In [1]: import numpy as np

In [2]: from numpy import linalg as LA

In [3]: np.set_printoptions(precision=3, suppress=True, linewidth=140)

In [4]: K = np.load("mat.npy")

In [5]: print(K)
[[  0.066   0.309   0.285  -5.439   1.415   3.678  -0.335  -0.51    3.144   1.126  -0.364  -6.504]
 [  0.599  -6.559  -2.631  -9.183  -3.181  -1.824   0.863   2.034  -5.34    0.077   0.896   8.376]
 [  6.333   1.31    7.164   1.183  -2.057   2.93   -1.609   3.7    -0.389   0.705  -5.031   0.072]
 [  2.266   3.877  -7.212   3.459  -5.416  -3.385   0.13   -0.586   3.238  -1.639   1.351  -2.991]
 [  1.927  -2.799  -1.292   5.107   0.111  -6.477  -2.501   0.31    4.22    2.262   1.846  -2.305]
 [ -0.491  -0.652   2.705   6.173   0.307  -0.699  -0.602   2.962  -3.519   2.998   1.105   1.023]
 [ -0.29   -3.242   0.596   5.021   1.898   5.054   2.483   2.017   4.615  -0.798   4.185  -3.059]
 [  0.888   0.205   0.873   3.844  -1.498  -0.689  -1.521  -3.134   1.812  -1.268   3.752   2.249]
 [ -1.974   0.902  -0.908   2.587   0.569  -4.124   1.093  -2.559  -7.836  -0.538   1.991   6.534]
 [ -0.239  -0.054  -1.477   6.438   1.235   1.865  -0.679  -1.81    2.157  -0.262   1.024   2.814]
 [  3.713  -0.84   -4.71   -0.853  -2.251  -5.959  -2.792  -1.831  -0.114  -0.982 -10.287   0.227]
 [ -1.885   1.172   0.1     0.052  -2.23    0.586   1.742  -0.328  -0.807   2.068  -4.97    3.969]
 [  2.065  -0.504   4.935   2.031  -0.533   2.383   0.434   0.928  -2.502  -1.064   0.239   5.852]
 [ -1.411  -2.403   3.398   5.62    1.538   1.396  -1.972  -3.46    2.598  -0.43   -0.94   -5.427]
 [  0.073   1.42   -1.785  -2.243  -0.084  -5.701  -1.147   1.248   2.604   0.768   4.711  -2.794]
 [ -0.058  -2.404  -0.009   1.431   3.553   2.039   0.604   0.71   -1.065  -1.098   1.543   5.047]
 [ -2.547   0.329   3.769  -0.287  -5.104  -6.753  -0.437  -2.943   3.32    2.013   0.412   3.38 ]
 [ -0.064   3.074   0.805  -0.781   1.993   3.534  -1.175   0.201  -1.566   0.192   7.367   1.324]
 [ -2.526   1.257  -5.537  -0.15   -1.094   2.425  -0.419  -3.906  -0.834   2.118  -0.431  -3.807]
 [ -4.09    3.547   0.466  -2.202  -0.866  -0.151   1.006   2.38   -1.382  -1.694  -2.041   1.504]
 [  3.803   1.066 -10.127   2.427  -1.989  -0.142   1.484  -1.13   -2.431   2.941  -3.876  -3.466]
 [ -2.179  -0.809  -8.738   5.692   1.299   0.476  -1.745   0.525   2.165  -2.798   1.857   0.479]
 [  0.658   0.653   4.704   2.863   1.712  -0.904   1.509  -0.11   -0.616  -0.72   -1.514  -0.19 ]
 [ -3.047   0.942   7.123  -1.712   1.007   3.575   1.33    4.512  -1.411   0.967   1.77    0.156]
 [ -2.17   -6.07   -4.121   5.465   2.804  -1.82    2.2    -0.829   1.149  -3.464   0.883   8.037]
 [  1.334   0.63    1.047   1.718   2.491   0.07    1.427  -3.228   2.359  -1.199   2.963   2.568]
 [ -1.601   0.055  -4.074  -2.995  -0.559  -2.291  -1.852   0.295   2.849  -1.543   6.997  -5.167]
 [  3.891  -0.316  -5.066   3.005  -1.212   1.104   1.342   0.29    4.044  -0.725   1.542   4.499]
 [  0.638   2.943   0.123  -0.456  -0.082   1.139   1.295  -2.644  -1.825  -0.645   2.111  -5.924]]

In [6]: D = LA.norm(K[:, None] - K[None], axis=-1)

In [7]: (D + 1e9 * np.eye(29)).round(6).argmin(axis=1)
Out[7]: array([28, 15, 22, 27, 14, 22,  9, 25, 15,  7, 20, 19, 15, 22, 26, 25,  7, 25, 28, 11, 18,  9, 25, 22, 15,  7, 14,  9, 18])

In [8]: np.unravel_index(D.round(6).argmax(), D.shape)
Out[8]: (np.int64(1), np.int64(13))

In [9]: D[:5, :5]
Out[9]: 
array([[ 0.   , 20.624, 15.527, 16.512, 16.186],
       [20.624,  0.   , 21.446, 22.655, 21.905],
       [15.527, 21.446,  0.   , 19.398, 17.473],
       [16.512, 22.655, 19.398,  0.   , 12.132],
       [16.186, 21.905, 17.473, 12.132,  0.   ]])

In [10]: np.flatnonzero(D[23] < D.mean() / 2)
Out[10]: array([23])

In [11]: LA.matrix_rank(D ** 2)
Out[11]: np.int64(14)

In [12]: D.shape
Out[12]: (29, 29)

In [13]: C = K[[9, 25]].astype(float)

In [14]: for _ in range(3):
    ...:     labels = LA.norm(K[:, None] - C, axis=-1).argmin(axis=1)
    ...:     C = np.array([K[labels == j].mean(axis=0) for j in range(2)])
    ...: 

In [15]: labels
Out[15]: array([1, 1, 1, 0, 0, 1, 0, 1, 1, 0, 0, 1, 1, 0, 1, 1, 1, 1, 0, 1, 0, 0, 1, 1, 0, 1, 0, 0, 1])

In [16]: np.abs(C[1] - C[0]).argmax()
Out[16]: np.int64(2)

In [17]: vec = np.array([1, 2, 0, -1, 0, 1, 2, 1, -2, -1, 1, 0])

In [18]: target = K @ vec

In [19]: np.round(LA.pinv(K) @ K, 3) + 0
Out[19]: 
array([[1., 0., 0., 0., 0., 0., 0., 0., 0., 0., 0., 0.],
       [0., 1., 0., 0., 0., 0., 0., 0., 0., 0., 0., 0.],
       [0., 0., 1., 0., 0., 0., 0., 0., 0., 0., 0., 0.],
       [0., 0., 0., 1., 0., 0., 0., 0., 0., 0., 0., 0.],
       [0., 0., 0., 0., 1., 0., 0., 0., 0., 0., 0., 0.],
       [0., 0., 0., 0., 0., 1., 0., 0., 0., 0., 0., 0.],
       [0., 0., 0., 0., 0., 0., 1., 0., 0., 0., 0., 0.],
       [0., 0., 0., 0., 0., 0., 0., 1., 0., 0., 0., 0.],
       [0., 0., 0., 0., 0., 0., 0., 0., 1., 0., 0., 0.],
       [0., 0., 0., 0., 0., 0., 0., 0., 0., 1., 0., 0.],
       [0., 0., 0., 0., 0., 0., 0., 0., 0., 0., 1., 0.],
       [0., 0., 0., 0., 0., 0., 0., 0., 0., 0., 0., 1.]])

In [20]: np.round(LA.solve(K.T @ K, K.T @ target), 3) + 0
Out[20]: array([ 1.,  2.,  0., -1.,  0.,  1.,  2.,  1., -2., -1.,  1.,  0.])

In [21]: rng = np.random.default_rng(56)

In [22]: target = target + 0.05 * rng.normal(size=29)

In [23]: print(target)
[  0.801  10.115   6.313  -0.592 -28.784  -1.69   -3.969  -7.911  10.88  -11.11  -19.538  -1.309   9.513 -23.604  -2.923   2.492 -20.533
  18.479  -3.083  11.814   3.297 -11.621   1.556  14.998 -15.916   0.073  -1.335  -1.487  14.515]

In [24]: c, *_ = LA.lstsq(K, target)

In [25]: [round(float(LA.norm(LA.solve(K.T @ K + lam * np.eye(12), K.T @ target))), 2) for lam in (0, 1, 10, 100)]
Out[25]: [4.25, 4.21, 3.93, 2.69]

In [26]: print(c.round())
[ 1.  2. -0. -1. -0.  1.  2.  1. -2. -1.  1. -0.]

In [27]: print(np.round(K.T @ (target - K @ c), 3) + 0)
[0. 0. 0. 0. 0. 0. 0. 0. 0. 0. 0. 0.]

In [28]: c.round(3) + 0
Out[28]: array([ 1.009,  1.994,  0.   , -0.994, -0.003,  1.003,  2.003,  1.007, -2.004, -1.009,  1.001, -0.003])

In [29]: labels = K[:, 10] > np.median(K[:, 10])

In [30]: r0 = K[labels].mean(axis=0) - K[~labels].mean(axis=0)

In [31]: round((((K - K.mean(axis=0)) @ r0 > 0) == labels).mean(), 3)
Out[31]: np.float64(0.828)

In [32]: labels.astype(int)
Out[32]: array([0, 0, 0, 1, 1, 0, 1, 1, 1, 0, 0, 0, 0, 0, 1, 1, 0, 1, 0, 0, 0, 1, 0, 1, 0, 1, 1, 1, 1])

In [33]: r0
Out[33]: array([ 0.004,  0.816, -1.251,  0.749,  0.977, -0.206, -0.043,  0.178,  1.386, -0.938,  4.802, -1.013])

In [34]: E = np.abs(np.array([[6, 6, 4, -4, -7, 8, 0],
    ...:     [-3, 2, -8, -5, 7, 8, -8],
    ...:     [6, -4, -5, -1, -1, 2, 0],
    ...:     [-2, 2, 4, -8, -5, -4, 7],
    ...:     [8, 0, -2, 5, 8, -2, -7],
    ...:     [-7, -4, -4, 4, -7, -3, -8],
    ...:     [-9, 2, -8, 2, 6, -9, -7]])) + np.eye(7)

In [35]: E = E / E.sum(axis=1, keepdims=True)

In [36]: E
Out[36]: 
array([[0.194, 0.167, 0.111, 0.111, 0.194, 0.222, 0.   ],
       [0.071, 0.071, 0.19 , 0.119, 0.167, 0.19 , 0.19 ],
       [0.3  , 0.2  , 0.3  , 0.05 , 0.05 , 0.1  , 0.   ],
       [0.061, 0.061, 0.121, 0.273, 0.152, 0.121, 0.212],
       [0.242, 0.   , 0.061, 0.152, 0.273, 0.061, 0.212],
       [0.184, 0.105, 0.105, 0.105, 0.184, 0.105, 0.211],
       [0.205, 0.045, 0.182, 0.045, 0.136, 0.205, 0.182]])

In [37]: # row-stochastic, so 1 is an eigenvalue

In [38]: E @ np.ones(7)
Out[38]: array([1., 1., 1., 1., 1., 1., 1.])

In [39]: print(E.sum(axis=1))
[1. 1. 1. 1. 1. 1. 1.]

In [40]: p = np.eye(7)[6]

In [41]: for _ in range(3):
    ...:     p = p @ E
    ...:     print(p.round(3))
    ...: 
[0.205 0.045 0.182 0.045 0.136 0.205 0.182]
[0.208 0.106 0.154 0.1   0.163 0.145 0.123]
[0.192 0.1   0.149 0.116 0.169 0.144 0.129]

In [42]: vec = np.array([0, -1, 0, -1, 0, -1, 1])

In [43]: target = E @ vec

In [44]: target
Out[44]: array([-0.5  , -0.19 , -0.35 , -0.242,  0.   , -0.105, -0.114])

In [45]: LA.solve(E.T, E[2])
Out[45]: array([ 0.,  0.,  1.,  0.,  0.,  0., -0.])

In [46]: r0 = np.array([5, 1])

In [47]: np.polyval(r0, E[6])
Out[47]: array([2.023, 1.227, 1.909, 1.227, 1.682, 2.023, 1.909])

In [48]: np.cross(E[6, :3], E[0, :3])
Out[48]: array([-0.025,  0.013,  0.025])

In [49]: m1 = np.load("a.npy")

In [50]: m1
Out[50]: 
array([[-2.052,  1.005,  5.288, -2.091],
       [-1.338, -2.703, -4.287,  3.243],
       [ 1.01 ,  2.507, -1.166,  1.738],
       [ 0.19 ,  4.172, -5.175, -3.446],
       [ 3.181, -5.054, -0.753, -2.34 ],
       [-5.189, -0.676, -2.346,  1.574],
       [ 4.867,  2.54 ,  1.234,  5.503],
       [ 0.137,  2.339,  3.431, -0.398]])

In [51]: B = np.c_[m1[:, :3] @ np.array([[-9, -4, -5], [5, 4, 1], [7, -5, -1]]), np.array([3, 0, 3, 2, 1, 2, 0, 3])]

In [52]: print(B)
[[ 60.509 -14.212   5.977   3.   ]
 [-31.482  15.975   8.274   0.   ]
 [ -4.717  11.818  -1.377   3.   ]
 [-17.075  41.803   8.397   2.   ]
 [-59.17  -29.175 -20.206   1.   ]
 [ 26.899  29.782  27.615   2.   ]
 [-22.465 -15.478 -23.029   0.   ]
 [ 34.479  -8.347  -1.777   3.   ]]

In [53]: np.round(LA.lstsq(m1, B[:, 0])[0], 3) + 0
Out[53]: array([-9.,  5.,  7.,  0.])

In [54]: LA.matrix_rank(np.c_[m1, B])
Out[54]: np.int64(5)

In [55]: print(np.round(LA.norm(B - m1 @ LA.lstsq(m1, B)[0], axis=0), 3) + 0)
[0.    0.    0.    5.267]

In [56]: P = m1 @ LA.solve(m1.T @ m1, m1.T)

In [57]: np.round(LA.eigvalsh(P), 3) + 0
Out[57]: array([0., 0., 0., 0., 1., 1., 1., 1.])

In [58]: LA.matrix_rank(np.eye(8) - P)
Out[58]: np.int64(4)

In [59]: round(np.trace(P), 3)
Out[59]: np.float64(4.0)

In [60]: P @ m1[:, 2]
Out[60]: array([ 5.288, -4.287, -1.166, -5.175, -0.753, -2.346,  1.234,  3.431])

In [61]: np.allclose(P @ P, P)
Out[61]: True

In [62]: Q, r_ = LA.qr(m1)

In [63]: np.round(Q.T @ Q, 3) + 0
Out[63]: 
array([[1., 0., 0., 0.],
       [0., 1., 0., 0.],
       [0., 0., 1., 0.],
       [0., 0., 0., 1.]])

In [64]: Q @ r_
Out[64]: 
array([[-2.052,  1.005,  5.288, -2.091],
       [-1.338, -2.703, -4.287,  3.243],
       [ 1.01 ,  2.507, -1.166,  1.738],
       [ 0.19 ,  4.172, -5.175, -3.446],
       [ 3.181, -5.054, -0.753, -2.34 ],
       [-5.189, -0.676, -2.346,  1.574],
       [ 4.867,  2.54 ,  1.234,  5.503],
       [ 0.137,  2.339,  3.431, -0.398]])

In [65]: Q.shape, r_.shape
Out[65]: ((8, 4), (4, 4))

In [66]: np.allclose(r_.T @ r_, m1.T @ m1)
Out[66]: True

In [67]: mat = np.load("case2.npy")

In [68]: print(mat)
[[ 21. -12.  28. -12.   0.  24. -32. -24.  -8.  -4.  -4.   8.  32.]
 [-12.  14. -21.   9.   0. -18.  24.  18.   6.   3.   3.  -6. -24.]
 [ 28. -21.  54. -21.   0.  42. -56. -42. -14.  -7.  -7.  14.  56.]
 [-12.   9. -21.  14.   0. -18.  24.  18.   6.   3.   3.  -6. -24.]
 [  0.   0.   0.   0.   5.   0.   0.   0.   0.   0.   0.   0.   0.]
 [ 24. -18.  42. -18.   0.  41. -48. -36. -12.  -6.  -6.  12.  48.]
 [-32.  24. -56.  24.   0. -48.  69.  48.  16.   8.   8. -16. -64.]
 [-24.  18. -42.  18.   0. -36.  48.  41.  12.   6.   6. -12. -48.]
 [ -8.   6. -14.   6.   0. -12.  16.  12.   9.   2.   2.  -4. -16.]
 [ -4.   3.  -7.   3.   0.  -6.   8.   6.   2.   6.   1.  -2.  -8.]
 [ -4.   3.  -7.   3.   0.  -6.   8.   6.   2.   1.   6.  -2.  -8.]
 [  8.  -6.  14.  -6.   0.  12. -16. -12.  -4.  -2.  -2.   9.  16.]
 [ 32. -24.  56. -24.   0.  48. -64. -48. -16.  -8.  -8.  16.  69.]]

In [69]: labels = rng.permutation(13)

In [70]: B = mat[:, labels] * rng.choice([-1, 1], 13)

In [71]: B
Out[71]: 
array([[  0., -32., -24.,   4.,  -4.,  12.,  32.,  28., -24., -21.,  -8., -12.,  -8.],
       [  0.,  24.,  18.,  -3.,   3., -14., -24., -21.,  18.,  12.,   6.,   9.,   6.],
       [  0., -56., -42.,   7.,  -7.,  21.,  56.,  54., -42., -28., -14., -21., -14.],
       [  0.,  24.,  18.,  -3.,   3.,  -9., -24., -21.,  18.,  12.,   6.,  14.,   6.],
       [  5.,  -0.,   0.,  -0.,   0.,  -0.,  -0.,   0.,  -0.,  -0.,   0.,   0.,  -0.],
       [  0., -48., -36.,   6.,  -6.,  18.,  48.,  42., -41., -24., -12., -18., -12.],
       [  0.,  64.,  48.,  -8.,   8., -24., -69., -56.,  48.,  32.,  16.,  24.,  16.],
       [  0.,  48.,  41.,  -6.,   6., -18., -48., -42.,  36.,  24.,  12.,  18.,  12.],
       [  0.,  16.,  12.,  -2.,   2.,  -6., -16., -14.,  12.,   8.,   9.,   6.,   4.],
       [  0.,   8.,   6.,  -6.,   1.,  -3.,  -8.,  -7.,   6.,   4.,   2.,   3.,   2.],
       [  0.,   8.,   6.,  -1.,   6.,  -3.,  -8.,  -7.,   6.,   4.,   2.,   3.,   2.],
       [  0., -16., -12.,   2.,  -2.,   6.,  16.,  14., -12.,  -8.,  -4.,  -6.,  -9.],
       [  0., -69., -48.,   8.,  -8.,  24.,  64.,  56., -48., -32., -16., -24., -16.]])

In [72]: U, _, VT = LA.svd(mat.T @ B)

In [73]: labels
Out[73]: array([ 4, 12,  7,  9, 10,  1,  6,  2,  5,  0,  8,  3, 11])
